$ python -q
>>> import numpy as np
>>> np.set_printoptions(precision=2, suppress=True, linewidth=120, legacy="1.25")
>>> K = np.load("run5.npy")
>>> K
array([[-2, -1,  0,  1],
       [ 2,  3,  4,  5],
       [ 6,  7,  8,  9],
       [10, 11, 12, 13]])
>>> A2 = K / np.sqrt((K ** 2).mean(axis=1, keepdims=True))
>>> np.linalg.norm(A2, axis=1)
array([2., 2., 2., 2.])
>>> A2[3]
array([0.87, 0.95, 1.04, 1.13])
>>> u = np.array([2, 0])
>>> np.polyval(u, K[2])
array([12, 14, 16, 18])
>>> np.correlate(K[2], K[0], "full")
array([  6,   7,   2, -10, -22, -25, -18])
>>> np.cross(K[2, :3], K[0, :3])
array([  8, -16,   8])
>>> Uu, sig, Vh = np.linalg.svd(K)
>>> sig.round(2) + 0
array([28.57,  2.8 ,  0.  ,  0.  ])
>>> A2 = Uu[:, :2] @ np.diag(sig[:2]) @ Vh[:2]
>>> A2.round(2) + 0
array([[-2., -1.,  0.,  1.],
       [ 2.,  3.,  4.,  5.],
       [ 6.,  7.,  8.,  9.],
       [10., 11., 12., 13.]])
>>> np.allclose(K[:-1].T @ np.linalg.lstsq(K[:-1].T, K[-1])[0], K[-1])
True
>>> np.abs(np.diag(np.linalg.qr(K)[1])) > 1e-9
array([ True,  True, False, False])
>>> np.linalg.lstsq(K[:-1].T, K[-1])[2]
2
>>> A2 = np.array([[-6, 3], [1, -5]])
>>> C = np.kron(A2, K)
>>> C.shape
(8, 8)
>>> np.linalg.matrix_rank(C)
4
>>> arr = np.load("layer15.npy")
>>> arr
array([[-22,   1,   0,   2],
       [  1,  21,   2,  -3],
       [  1,   0, -17,   2],
       [  3,  -1,   2,   3]])
>>> q, vecs = np.linalg.qr(arr[:, :3])[0], np.linalg.qr(arr[:, 3:])[0]
>>> sig = np.linalg.svd(q.T @ vecs, compute_uv=False)
>>> round(np.linalg.norm(q @ q.T - vecs @ vecs.T, 2), 2)
1.0
>>> sig
array([0.75])
>>> np.degrees(np.arccos(sig.clip(0, 1)))
array([41.04])
>>> u = np.array([0, 3, 2, 0])
>>> A2 = arr + np.outer(u, np.eye(4)[0])
>>> np.linalg.matrix_rank(A2 - arr)
1
>>> round(float(np.linalg.det(A2) / np.linalg.det(arr)), 2), round(1 + np.linalg.solve(arr, u)[0], 2)
(1.02, 1.02)
>>> A2
array([[-22.,   1.,   0.,   2.],
       [  4.,  21.,   2.,  -3.],
       [  3.,   0., -17.,   2.],
       [  3.,  -1.,   2.,   3.]])
>>> A = np.tanh(np.array([[0.4, 0.7],
...     [-1.1, -0.3],
...     [-2.3, -0.8],
...     [1.0, -1.5],
...     [1.0, 0.9],
...     [0.6, 0.5],
...     [0.3, 0.7],
...     [-1.5, -2.3],
...     [1.1, 1.7],
...     [1.0, 0.4],
...     [0.0, -0.5],
...     [0.2, -0.1],
...     [-0.8, -1.1],
...     [0.7, -1.3],
...     [0.4, 0.5],
...     [-1.1, 0.5],
...     [0.3, 1.0],
...     [-0.4, -1.9]]) @ np.array([[0.4, 0.5, 1.7], [-0.3, -2.0, 0.3]]))
>>> A
array([[-0.05, -0.83,  0.71],
       [-0.34,  0.05, -0.96],
       [-0.59,  0.42, -1.  ],
       [ 0.69,  1.  ,  0.85],
       [ 0.13, -0.86,  0.96],
       [ 0.09, -0.6 ,  0.82],
       [-0.09, -0.85,  0.62],
       [ 0.09,  1.  , -1.  ],
       [-0.07, -0.99,  0.98],
       [ 0.27, -0.29,  0.95],
       [ 0.15,  0.76, -0.15],
       [ 0.11,  0.29,  0.3 ],
       [ 0.01,  0.95, -0.93],
       [ 0.58,  0.99,  0.66],
       [ 0.01, -0.66,  0.68],
       [-0.53, -0.91, -0.94],
       [-0.18, -0.95,  0.67],
       [ 0.39,  1.  , -0.85]])
>>> P = A @ np.linalg.solve(A.T @ A, A.T)
>>> P @ A[:, 0]
array([-0.05, -0.34, -0.59,  0.69,  0.13,  0.09, -0.09,  0.09, -0.07,  0.27,  0.15,  0.11,  0.01,  0.58,  0.01, -0.53,
       -0.18,  0.39])
>>> np.allclose(P @ P, P)
True
>>> round(np.trace(P), 2)
3.0
>>> np.diag(P)
array([0.07, 0.1 , 0.56, 0.28, 0.13, 0.06, 0.07, 0.13, 0.12, 0.08, 0.08, 0.06, 0.1 , 0.23, 0.05, 0.34, 0.1 , 0.42])
>>> np.linalg.matrix_rank(np.eye(18) - P)
15
>>> cen = A - A.mean(axis=0)
>>> vecs = np.linalg.svd(cen)[2][:2]
>>> A2 = cen - cen @ vecs.T @ vecs
>>> np.diag(vecs.T @ vecs)
array([0.22, 0.89, 0.89])
>>> round(np.linalg.norm(A2) / np.linalg.norm(cen), 2)
0.1
>>> np.round(np.cov(cen @ vecs.T, rowvar=False), 2) + 0
array([[1.01, 0.  ],
       [0.  , 0.45]])
>>> rng = np.random.default_rng(65)
>>> lab = rng.permutation(4)
>>> lab
array([2, 1, 0, 3])
>>> A2 = arr[lab][:, lab]
>>> np.allclose(A2, arr)
False
>>> A2
array([[-17,   0,   1,   2],
       [  2,  21,   1,  -3],
       [  0,   1, -22,   2],
       [  2,  -1,   3,   3]])
>>> np.diag(A2)
array([-17,  21, -22,   3])
>>> M = np.load("dump.npy")
>>> M
array([[4., 1., 0.],
       [0., 4., 1.],
       [0., 0., 4.]])
>>> round(float(np.linalg.det(M[::-1])), 2)
-64.0
>>> t3 = np.stack([M, -2 * M, M[::-1]])
>>> np.linalg.det(t3)
array([  64., -512.,  -64.])
>>> np.einsum("bij,cij->bc", t3, t3)
array([[  50., -100.,   17.],
       [-100.,  200.,  -34.],
       [  17.,  -34.,   50.]])
>>> np.linalg.matrix_rank(t3.reshape(3, -1))
2
>>> x = np.array([-1, 2, -1])
>>> y = M @ x
>>> y
array([-2.,  7., -4.])
>>> np.linalg.solve(M, y + M[:, 1])
array([-1.,  3., -1.])
>>> np.linalg.solve(M.T, M[0])
array([1., 0., 0.])
>>> np.linalg.solve(M, 2 * y)
array([-2.,  4., -2.])
>>> F = np.loadtxt("data.csv", delimiter=",")
>>> F
array([[-0.34, -0.6 , -0.74],
       [-0.43, -0.49, -0.87],
       [ 1.75,  1.71,  3.66],
       [-1.47, -1.43, -2.93],
       [-0.21, -0.23, -0.59],
       [ 1.85,  1.79,  3.72],
       [-0.34, -0.32, -0.57],
       [ 2.39,  2.4 ,  4.78],
       [-0.65, -0.63, -1.28],
       [ 0.09,  0.07,  0.27],
       [ 0.02,  0.02,  0.18],
       [ 0.7 ,  0.74,  1.41],
       [-0.11, -0.09, -0.18],
       [ 0.67,  0.66,  1.29],
       [-0.45, -0.44, -0.9 ],
       [-0.58, -0.52, -1.1 ],
       [-0.1 , -0.13, -0.22],
       [-1.59, -1.57, -3.07],
       [-0.52, -0.45, -0.9 ],
       [ 1.6 ,  1.62,  3.29],
       [-2.06, -2.02, -4.13],
       [-1.49, -1.45, -2.99],
       [ 1.95,  1.84,  3.79]])
>>> cen = F - F.mean(axis=0)
>>> vecs = np.linalg.svd(cen)[2][:1]
>>> A2 = cen - cen @ vecs.T @ vecs
>>> round(float(np.linalg.norm(A2) / np.linalg.norm(cen)), 2)
0.02
>>> np.diag(vecs.T @ vecs)
array([0.17, 0.16, 0.67])
>>> x = np.array([-2, 1, 2])
>>> y = F @ x
>>> np.linalg.lstsq(F, y)[0]
array([-2.,  1.,  2.])
>>> np.round(np.linalg.pinv(F) @ F, 2) + 0
array([[1., 0., 0.],
       [0., 1., 0.],
       [0., 0., 1.]])
>>> try:
...     np.linalg.solve(F, y)
... except np.linalg.LinAlgError as e:
...     print("failed:", e)
... 
failed: Last 2 dimensions of the array must be square
>>> y = y + 0.1 * rng.normal(size=23)
>>> y
array([-1.28, -1.53,  5.47, -4.43, -0.98,  5.55, -0.91,  7.21, -1.82,  0.61,  0.33,  2.27, -0.26,  1.77, -1.29, -1.7 ,
       -0.31, -4.48, -1.11,  4.91, -6.14, -4.47,  5.62])
>>> beta, *_ = np.linalg.lstsq(F, y)
>>> round(float(np.linalg.norm(y - F @ beta)), 2)
0.42
>>> [round(float(np.linalg.norm(np.linalg.solve(F.T @ F + lam * np.eye(3), F.T @ y))), 2) for lam in (0, 1, 10, 100)]
[2.65, 1.22, 1.16, 0.81]
>>> beta
array([-1.62,  0.63,  1.99])
>>> A2 = np.c_[F[:, :2] @ np.array([[1, 1], [0, 0]]), np.array([-2, 2, 1, -2, -2, -2, 1, 0, 0, -2, -1, -1, 2, -1, -1, -1, 2, 2, 1, 2, -2, 1, -2])]
>>> A2
array([[-0.34, -0.34, -2.  ],
       [-0.43, -0.43,  2.  ],
       [ 1.75,  1.75,  1.  ],
       [-1.47, -1.47, -2.  ],
       [-0.21, -0.21, -2.  ],
       [ 1.85,  1.85, -2.  ],
       [-0.34, -0.34,  1.  ],
       [ 2.39,  2.39,  0.  ],
       [-0.65, -0.65,  0.  ],
       [ 0.09,  0.09, -2.  ],
       [ 0.02,  0.02, -1.  ],
       [ 0.7 ,  0.7 , -1.  ],
       [-0.11, -0.11,  2.  ],
       [ 0.67,  0.67, -1.  ],
       [-0.45, -0.45, -1.  ],
       [-0.58, -0.58, -1.  ],
       [-0.1 , -0.1 ,  2.  ],
       [-1.59, -1.59,  2.  ],
       [-0.52, -0.52,  1.  ],
       [ 1.6 ,  1.6 ,  2.  ],
       [-2.06, -2.06, -2.  ],
       [-1.49, -1.49,  1.  ],
       [ 1.95,  1.95, -2.  ]])
>>> np.linalg.matrix_rank(np.c_[F, A2])
4
>>> np.linalg.matrix_rank(A2)
2
>>> np.round(np.linalg.lstsq(F, A2[:, 0])[0], 2) + 0
array([1., 0., 0.])
>>> J = np.loadtxt("mat.csv", delimiter=",")
>>> J
array([[-2.,  2.,  1.],
       [ 1., -2.,  2.],
       [ 2.,  1., -2.]])
>>> rk = np.linalg.matrix_rank(K)
>>> rk
2
>>> null = np.linalg.svd(K)[2][rk:].T
>>> [int(np.linalg.matrix_rank(np.delete(K, i, axis=0))) for i in range(4)]
[2, 2, 2, 2]
>>> np.allclose(K @ null, 0)
True
>>> [int(np.linalg.matrix_rank(K[:i])) for i in range(1, len(K) + 1)]
[1, 2, 2, 2]
>>> [int(np.linalg.matrix_rank(K[:, :j + 1])) for j in range(4)]
[1, 2, 2, 2]
>>> w1 = np.array([[-3, -3], [-3, 2], [-1, -3]])
>>> beta = np.array([0, 5])
>>> act = np.maximum(J @ w1 + beta, 0)
>>> (act > 0).astype(int)
array([[0, 1],
       [1, 0],
       [0, 1]])
>>> act
array([[ 0., 12.],
       [ 1.,  0.],
       [ 0.,  7.]])
>>> np.linalg.matrix_rank(act)
2
>>> (act > 0).mean(axis=0)
array([0.33, 0.67])
>>> C = np.array([[-4, -3, 4], [4, -5, 1]])
>>> (act @ C).round(6).argmax(axis=1)
array([0, 2, 0])
>>> w1 @ C
array([[  0,  24, -15],
       [ 20,  -1, -10],
       [ -8,  18,  -7]])
>>> x = np.array([2, 1, 2])
>>> y = J @ x
>>> beta, lr = np.zeros(3), 1 / np.linalg.norm(J, 2) ** 2
>>> for i in range(8):
...     beta -= lr * J.T @ (J @ beta - y)
...     if i % 2 == 0: print(i, round(np.linalg.norm(J @ beta - y), 2))
... 
0 2.66
2 2.27
4 1.93
6 1.65
>>> beta
array([1.12, 0.12, 1.12])
>>> np.round(np.linalg.cond(J), 2)
3.61
>>> J[1] @ J[2]
-4.0
>>> np.linalg.norm(J, axis=1)
array([3., 3., 3.])
>>> round(float(np.linalg.norm(J, 1)), 2), round(np.linalg.norm(J, np.inf), 2)
(5.0, 5.0)
>>> C = np.array([[-1, 2, 0]])
>>> feats = rng.normal(size=(12, 1)) @ C + np.array([9, 0, -9])
>>> feats
array([[ 7.28,  3.44, -9.  ],
       [ 9.19, -0.38, -9.  ],
       [10.46, -2.92, -9.  ],
       [ 9.82, -1.63, -9.  ],
       [ 9.11, -0.21, -9.  ],
       [10.47, -2.95, -9.  ],
       [ 6.83,  4.34, -9.  ],
       [ 6.61,  4.79, -9.  ],
       [ 9.51, -1.01, -9.  ],
       [ 8.1 ,  1.79, -9.  ],
       [ 8.61,  0.78, -9.  ],
       [ 7.81,  2.38, -9.  ]])
>>> np.linalg.norm(feats, axis=1).argmax()
5
>>> round(np.linalg.norm(feats) ** 2 / np.linalg.norm(feats, 2) ** 2, 2)
1.05
>>> round(np.linalg.norm(feats[3] - feats[2]), 2)
1.44
>>> np.round(np.linalg.norm(feats[3], 1), 2), round(float(np.linalg.norm(feats[3], np.inf)), 2)
(20.45, 9.82)
>>> rk = np.linalg.matrix_rank(feats)
>>> rk
2
>>> null = np.linalg.svd(feats)[2][rk:].T
>>> [int(np.linalg.matrix_rank(feats[:, :j + 1])) for j in range(3)]
[1, 2, 2]
>>> null.shape
(3, 1)
>>> [int(np.linalg.matrix_rank(feats[:i])) for i in range(1, len(feats) + 1)]
[1, 2, 2, 2, 2, 2, 2, 2, 2, 2, 2, 2]
>>> null @ null.T
array([[0.44, 0.22, 0.44],
       [0.22, 0.11, 0.22],
       [0.44, 0.22, 0.44]])
>>> null[:, 0] / null[np.abs(null[:, 0]).round(6).argmax(), 0]
array([1. , 0.5, 1. ])
>>> m1 = np.load("block2.npy")
>>> m1
array([[5, 3, 2],
       [0, 3, 0],
       [0, 3, 0],
       [0, 3, 0],
       [3, 3, 1],
       [0, 3, 0],
       [0, 3, 0],
       [0, 3, 0],
       [3, 3, 1],
       [0, 3, 0],
       [0, 3, 0],
       [5, 3, 2],
       [3, 3, 1],
       [1, 3, 0],
       [3, 3, 1],
       [1, 3, 0],
       [0, 3, 0],
       [3, 3, 1],
       [0, 3, 0],
       [5, 3, 2],
       [5, 3, 2],
       [5, 3, 2],
       [0, 3, 0]])
>>> u = np.array([-1, -1])
>>> np.polyval(u, m1[18])
array([-1, -4, -1])
>>> np.cross(m1[18, :3], m1[3, :3])
array([0, 0, 0])
>>> cov = m1.T @ m1
>>> np.diag(cov)
array([172, 207,  25])
>>> np.allclose(cov, cov.T)
True
>>> np.linalg.matrix_rank(cov)
3
>>> np.linalg.svd(m1, compute_uv=False) ** 2
array([335.69,  67.98,   0.33])
>>> (m1 @ m1.T).shape
(23, 23)
>>> A2 = m1[0, 0] * m1[1:] - np.outer(m1[1:, 0], m1[0])
>>> A2
array([[ 0, 15,  0],
       [ 0, 15,  0],
       [ 0, 15,  0],
       [ 0,  6, -1],
       [ 0, 15,  0],
       [ 0, 15,  0],
       [ 0, 15,  0],
       [ 0,  6, -1],
       [ 0, 15,  0],
       [ 0, 15,  0],
       [ 0,  0,  0],
       [ 0,  6, -1],
       [ 0, 12, -2],
       [ 0,  6, -1],
       [ 0, 12, -2],
       [ 0, 15,  0],
       [ 0,  6, -1],
       [ 0, 15,  0],
       [ 0,  0,  0],
       [ 0,  0,  0],
       [ 0,  0,  0],
       [ 0, 15,  0]])
>>> m1[:, 0] / m1[0, 0]
array([1. , 0. , 0. , 0. , 0.6, 0. , 0. , 0. , 0.6, 0. , 0. , 1. , 0.6, 0.2, 0.6, 0.2, 0. , 0.6, 0. , 1. , 1. , 1. ,
       0. ])
>>> np.linalg.cond(A2) > 100
True
>>> np.argsort(-np.linalg.norm(A2, axis=0).round(6), kind="stable")[:3]
array([1, 2, 0])
>>> [round(float(x), 2) for x in np.linalg.svd(A2, compute_uv=False)[:3]]
[54.27, 3.31, 0.0]
>>> np.round(np.linalg.norm(A2, 2) / np.linalg.norm(A2), 2)
1.0
